$ python3 -q
>>> import numpy as np
>>> np.set_printoptions(suppress=True, linewidth=120)
>>> tidy = lambda a: np.round(a, 2) + 0
>>> arr = np.load("a.npy")
>>> print(arr)
[[0 0 0 1]
 [1 0 0 0]
 [0 0 1 0]
 [0 1 0 0]]
>>> U, sv, VT = np.linalg.svd(arr, full_matrices=False)
>>> print(sv)
[1. 1. 1. 1.]
>>> print((sv > 1e-8).sum())
4
>>> print(sv / sv[0])
[1. 1. 1. 1.]
>>> print(np.sqrt((sv ** 2).sum()), tidy(np.linalg.norm(arr)))
2.0 2.0
>>> print(VT @ VT.T)
[[1. 0. 0. 0.]
 [0. 1. 0. 0.]
 [0. 0. 1. 0.]
 [0. 0. 0. 1.]]
>>> out = np.linalg.inv(arr)
>>> print(np.allclose(out, arr.T))
True
>>> print(tidy(np.linalg.inv(out)))
[[0. 0. 0. 1.]
 [1. 0. 0. 0.]
 [0. 0. 1. 0.]
 [0. 1. 0. 0.]]
>>> print(tidy(np.linalg.det(arr) * np.linalg.det(out)))
1.0
>>> print(out)
[[0. 1. 0. 0.]
 [0. 0. 0. 1.]
 [0. 0. 1. 0.]
 [1. 0. 0. 0.]]
>>> print((np.abs(out) > 1e-9).astype(int))
[[0 1 0 0]
 [0 0 0 1]
 [0 0 1 0]
 [1 0 0 0]]
>>> print(tidy(np.linalg.slogdet(arr)[0]))
1.0
>>> print(arr @ out)
[[1. 0. 0. 0.]
 [0. 1. 0. 0.]
 [0. 0. 1. 0.]
 [0. 0. 0. 1.]]
>>> print(tidy(np.linalg.det(arr) * out))
[[0. 1. 0. 0.]
 [0. 0. 0. 1.]
 [0. 0. 1. 0.]
 [1. 0. 0. 0.]]
>>> print(arr @ arr.T)
[[1 0 0 0]
 [0 1 0 0]
 [0 0 1 0]
 [0 0 0 1]]
>>> f = np.array([2, -5])
>>> print(np.cross(arr[3, :3], arr[1, :3]))
[ 0  0 -1]
>>> print(np.array([np.convolve(row, f, "same") for row in arr]))
[[ 0  0  0  2]
 [ 2 -5  0  0]
 [ 0  0  2 -5]
 [ 0  2 -5  0]]
>>> print(np.correlate(arr[3], arr[1], "full"))
[0 0 0 0 1 0 0]
>>> print(np.polyval(f, arr[3]))
[-5 -3 -5 -5]
>>> M = np.array([[48, 6, 9, -3], [-5, -6, 1, 0], [8, -3, 66, -6], [-6, 4, 2, -12]])
>>> print(M)
[[ 48   6   9  -3]
 [ -5  -6   1   0]
 [  8  -3  66  -6]
 [ -6   4   2 -12]]
>>> rng = np.random.default_rng(1948)
>>> out = M + rng.integers(-2, 3, (4, 2)) @ rng.integers(-2, 3, (2, 4))
>>> print(out)
[[ 56   6   9  -3]
 [ -7  -8   1  -1]
 [  6  -9  66  -9]
 [-14   4   2 -12]]
>>> print(np.linalg.matrix_rank(out - M, tol=1e-8))
2
>>> print(np.abs(out - M).sum(axis=1))
[ 8  5 11  8]
>>> print(out - M)
[[ 8  0  0  0]
 [-2 -2  0 -1]
 [-2 -6  0 -3]
 [-8  0  0  0]]
>>> f, g = out[3], out[0]
>>> print(f @ g)
-706
>>> print(f @ f)
360
>>> pr = (f @ g) / (f @ f) * f
>>> print((g - pr) @ f)
0.0
>>> w, V = np.linalg.eig(M)
>>> print(np.prod(w))
199248.0
>>> print(tidy(np.sort(np.linalg.eigvals(M.T))))
[-12.    -5.43  44.01  69.42]
>>> print(tidy(np.sort(np.linalg.eigvals(M @ M))))
[  29.53  144.01 1937.18 4819.29]
>>> out = np.array([[5, 4, 1], [1, 0, 5]])
>>> cent = np.kron(out, M)
>>> print(cent.shape)
(8, 12)
>>> print(tidy(np.linalg.norm(cent, 2)), tidy(np.linalg.norm(out, 2) * np.linalg.norm(M, 2)))
476.96 476.96
>>> lab = rng.permutation(4)
>>> print(lab)
[0 1 3 2]
>>> out = M[lab][:, lab]
>>> print(tidy(np.sort(np.abs(np.linalg.eigvals(out)))))
[ 5.43 12.   44.01 69.42]
>>> print(np.trace(out))
96
>>> print(np.diag(out))
[ 48  -6 -12  66]
>>> print(out)
[[ 48   6  -3   9]
 [ -5  -6   0   1]
 [ -6   4 -12   2]
 [  8  -3  -6  66]]
>>> print(tidy(np.linalg.det(out)), tidy(np.linalg.det(M[lab])))
199248.0 -199248.0
>>> print(np.allclose(out, M))
False
>>> F = np.array([[0.0, 0.0, 0.0, -1.0, 0.0],
...     [0.0, 1.0, 0.0, 0.0, 0.0],
...     [0.0, 0.0, 1.0, 0.0, 0.0],
...     [1.0, 0.0, 0.0, 0.0, 0.0],
...     [0.0, 0.0, 0.0, 0.0, 1.0]])
>>> out = np.array([[1, 0], [2, 1], [2, 1], [2, 0], [1, 0]])
>>> print(np.einsum("ik,kj->ji", F, out))
[[-2.  2.  2.  1.  1.]
 [ 0.  1.  1.  0.  0.]]
>>> print(np.vstack([F, out.T]).shape)
(7, 5)
>>> print(np.linalg.matrix_rank(F @ out))
2
>>> print(F @ out)
[[-2.  0.]
 [ 2.  1.]
 [ 2.  1.]
 [ 1.  0.]
 [ 1.  0.]]
>>> print(out.T @ F.T)
[[-2.  2.  2.  1.  1.]
 [ 0.  1.  1.  0.  0.]]
>>> feats = np.array([[0, -5, 0, 0, 1],
...     [0, 0, 0, 0, -6],
...     [0, 0, 0, 4, -7],
...     [0, 0, 0, 0, -3]])
>>> print([round(float(x), 2) for x in np.linalg.svd(feats, compute_uv=False)[:3]])
[10.21, 4.98, 2.64]
>>> print(np.linalg.matrix_rank(feats, rtol=0.1))
3
>>> print(np.linalg.cond(feats) > 100)
True
>>> f, g = feats[0], feats[2]
>>> print(f @ g)
-7
>>> pr = (f @ g) / (f @ f) * f
>>> print(tidy(np.linalg.norm(f + g) ** 2 + np.linalg.norm(f - g) ** 2))
182.0
>>> print(np.linalg.matrix_rank(np.outer(f, g)))
1
>>> out = np.array([[1, 1], [1, -1]])
>>> data = np.kron(out, np.kron(out, out))[rng.permutation(8)][:3]
>>> print(data)
[[ 1  1 -1 -1 -1 -1  1  1]
 [ 1 -1  1 -1 -1  1 -1  1]
 [ 1 -1  1 -1  1 -1  1 -1]]
>>> print(data[0] @ data[2])
0
>>> print(tidy(np.linalg.norm(data, axis=0)))
[1.73 1.73 1.73 1.73 1.73 1.73 1.73 1.73]
>>> print(tidy(np.linalg.norm(data, axis=1)))
[2.83 2.83 2.83]
>>> print(tidy(np.linalg.norm(data, "nuc")))
8.49
>>> print(tidy(np.linalg.norm(data, 2)))
2.83
>>> print(tidy(np.linalg.norm(data) ** 2 / np.linalg.norm(data, 2) ** 2))
3.0
>>> print(tidy(np.linalg.norm(data, 1)), tidy(np.linalg.norm(data, np.inf)))
3.0 8.0
>>> f, g = data[2], data[1]
>>> print(f @ f)
8
>>> pr = (f @ g) / (f @ f) * f
>>> print(np.linalg.matrix_rank(np.outer(f, g)))
1
>>> print((g - pr) @ f)
0.0
>>> print(pr)
[ 0. -0.  0. -0.  0. -0.  0. -0.]
>>> vec = np.array([6, -4, 3, 1, -4, -2, 0, 3])
>>> h1 = np.maximum(data @ vec, 0)
>>> print(tidy(np.tanh(data @ vec)))
[1. 1. 1.]
>>> print(data.T @ h1)
[ 31 -17  17 -31 -17   3  -3  17]
>>> print(h1)
[ 7 17  7]
>>> out = data / np.sqrt((data ** 2).mean(axis=1, keepdims=True))
>>> print(out[2])
[ 1. -1.  1. -1.  1. -1.  1. -1.]
>>> print(tidy(np.linalg.norm(out, axis=1)))
[2.83 2.83 2.83]
>>> theta = np.radians(120)
>>> R = np.eye(8)
>>> R[6, 6] = R[7, 7] = np.cos(theta)
>>> R[6, 7], R[7, 6] = -np.sin(theta), np.sin(theta)
>>> print(tidy(R))
[[ 1.    0.    0.    0.    0.    0.    0.    0.  ]
 [ 0.    1.    0.    0.    0.    0.    0.    0.  ]
 [ 0.    0.    1.    0.    0.    0.    0.    0.  ]
 [ 0.    0.    0.    1.    0.    0.    0.    0.  ]
 [ 0.    0.    0.    0.    1.    0.    0.    0.  ]
 [ 0.    0.    0.    0.    0.    1.    0.    0.  ]
 [ 0.    0.    0.    0.    0.    0.   -0.5  -0.87]
 [ 0.    0.    0.    0.    0.    0.    0.87 -0.5 ]]
>>> out = data @ R.T
>>> print(np.allclose(data @ data.T, out @ out.T))
True
>>> print(tidy(out))
[[ 1.    1.   -1.   -1.   -1.   -1.   -1.37  0.37]
 [ 1.   -1.    1.   -1.   -1.    1.   -0.37 -1.37]
 [ 1.   -1.    1.   -1.    1.   -1.    0.37  1.37]]
>>> print(tidy(np.linalg.svd(data, compute_uv=False)), tidy(np.linalg.svd(out, compute_uv=False)))
[2.83 2.83 2.83] [2.83 2.83 2.83]
>>> m1 = np.loadtxt("block18.csv", delimiter=",")
>>> print(tidy(m1))
[[ 64.46 -63.39 -27.55 -18.69  35.54 -59.62 -81.01]
 [ 54.17 -51.32 -24.46 -16.43  31.15 -48.91 -68.39]
 [ 53.1  -50.08 -24.13 -16.19  30.68 -47.8  -67.08]
 [ 37.23 -32.07 -19.03 -12.53  23.59 -31.58 -47.5 ]
 [ 26.88 -20.9  -15.37  -9.97  18.67 -21.31 -34.65]
 [  5.26  -1.21  -5.34  -3.33   6.09  -2.05  -7.21]
 [  5.05  -1.08  -5.2   -3.24   5.92  -1.91  -6.94]
 [  1.74   0.33  -2.44  -1.51   2.74  -0.07  -2.48]
 [ -0.09  -0.07   0.19   0.12  -0.21  -0.05   0.14]
 [ -0.8   -0.99   2.19   1.4   -2.5   -0.92   1.24]
 [ -2.04  -0.84   5.14   3.49  -6.24  -1.94   2.82]
 [ -2.3   -0.52   5.48   3.75  -6.73  -1.89   3.12]
 [ -2.91   0.32   6.13   4.27  -7.66  -1.66   3.8 ]
 [ -3.51   1.22   6.64   4.69  -8.43  -1.33   4.46]
 [ -3.64   1.44   6.74   4.78  -8.6   -1.24   4.61]
 [ -5.08   3.76   7.68   5.6  -10.1   -0.18   6.18]
 [ -8.86  10.18   9.47   7.25 -13.17   3.24  10.34]
 [-15.67  21.92  11.79   9.55 -17.5   10.17  17.85]
 [-18.8   27.32  12.7   10.48 -19.27  13.5   21.32]
 [-24.99  37.98  14.32  12.19 -22.54  20.23  28.19]
 [-27.16  41.7   14.85  12.77 -23.63  22.62  30.6 ]]
>>> vec = np.array([3, 5, -7, -6, 1, 2, -4])
>>> h1 = np.maximum(m1 @ vec, 0)
>>> print(np.flatnonzero(h1 > 1e-9))
[0 1 2 3 4 5 6 7]
>>> print(tidy(m1.T @ h1))
[  87568.78  -80869.56  -41110.86  -27453.32   51939.29  -77625.74 -110875.53]
>>> print(tidy(h1))
[421.73 382.63 378.37 310.13 258.21  97.93  95.41  45.5    0.     0.     0.     0.     0.     0.     0.     0.     0.
   0.     0.     0.     0.  ]
>>> print(tidy(np.tanh(m1 @ vec)))
[ 1.  1.  1.  1.  1.  1.  1.  1. -1. -1. -1. -1. -1. -1. -1. -1. -1. -1. -1. -1. -1.]
>>> print(tidy(np.maximum(m1 @ vec, 0) - np.maximum(-m1 @ vec, 0)))
[ 421.73  382.63  378.37  310.13  258.21   97.93   95.41   45.5    -3.47  -40.35  -88.58  -93.36 -101.8  -107.92
 -109.12 -119.   -133.56 -145.86 -149.11 -153.33 -154.34]
>>> X = np.array([[2, 0, 0], [0, 1, 0], [0, 0, 1]])
>>> lab = rng.permutation(3)
>>> print(lab)
[1 0 2]
>>> out = X[lab][:, lab]
>>> print(out)
[[1 0 0]
 [0 2 0]
 [0 0 1]]
>>> print(tidy(np.linalg.det(out)), tidy(np.linalg.det(X[lab])))
2.0 -2.0
>>> print(np.diag(out))
[1 2 1]
>>> print(np.allclose(out, X))
False
>>> print(tidy(np.linalg.det(X)))
2.0
>>> print(np.flatnonzero(np.linalg.matrix_power((X != 0) + (X.T != 0) + np.eye(3), 3)[0]))
[0]
>>> print((np.linalg.matrix_power((X != 0) + (X.T != 0) + np.eye(3), 3) > 0).astype(int))
[[1 0 0]
 [0 1 0]
 [0 0 1]]
>>> W0 = np.array([[-0.7, -0.8, -1.3, 0.8],
...     [0.8, -0.1, -0.7, 0.1],
...     [-0.4, -1.1, -1.5, 1.8],
...     [0.5, 0.9, -1.0, 0.5],
...     [-0.3, -0.6, -0.6, 0.9]])
>>> print(W0)
[[-0.7 -0.8 -1.3  0.8]
 [ 0.8 -0.1 -0.7  0.1]
 [-0.4 -1.1 -1.5  1.8]
 [ 0.5  0.9 -1.   0.5]
 [-0.3 -0.6 -0.6  0.9]]
>>> out = W0 / np.sqrt((W0 ** 2).mean(axis=1, keepdims=True))
>>> print(tidy(np.linalg.norm(out, axis=1)))
[2. 2. 2. 2. 2.]
>>> print(tidy(W0 - W0.mean(axis=1, keepdims=True)))
[[-0.2  -0.3  -0.8   1.3 ]
 [ 0.78 -0.13 -0.72  0.07]
 [-0.1  -0.8  -1.2   2.1 ]
 [ 0.28  0.68 -1.23  0.28]
 [-0.15 -0.45 -0.45  1.05]]
>>> print(np.linalg.matrix_rank(W0 - W0.mean(axis=1, keepdims=True)))
3
>>> hat = W0 @ np.linalg.solve(W0.T @ W0, W0.T)
>>> print(tidy(hat))
[[ 1.   -0.01  0.03  0.   -0.05]
 [-0.01  0.99  0.05 -0.01 -0.09]
 [ 0.03  0.05  0.77  0.03  0.42]
 [ 0.   -0.01  0.03  1.   -0.05]
 [-0.05 -0.09  0.42 -0.05  0.25]]
>>> print(tidy(hat @ W0[:, 2]))
[-1.3 -0.7 -1.5 -1.  -0.6]
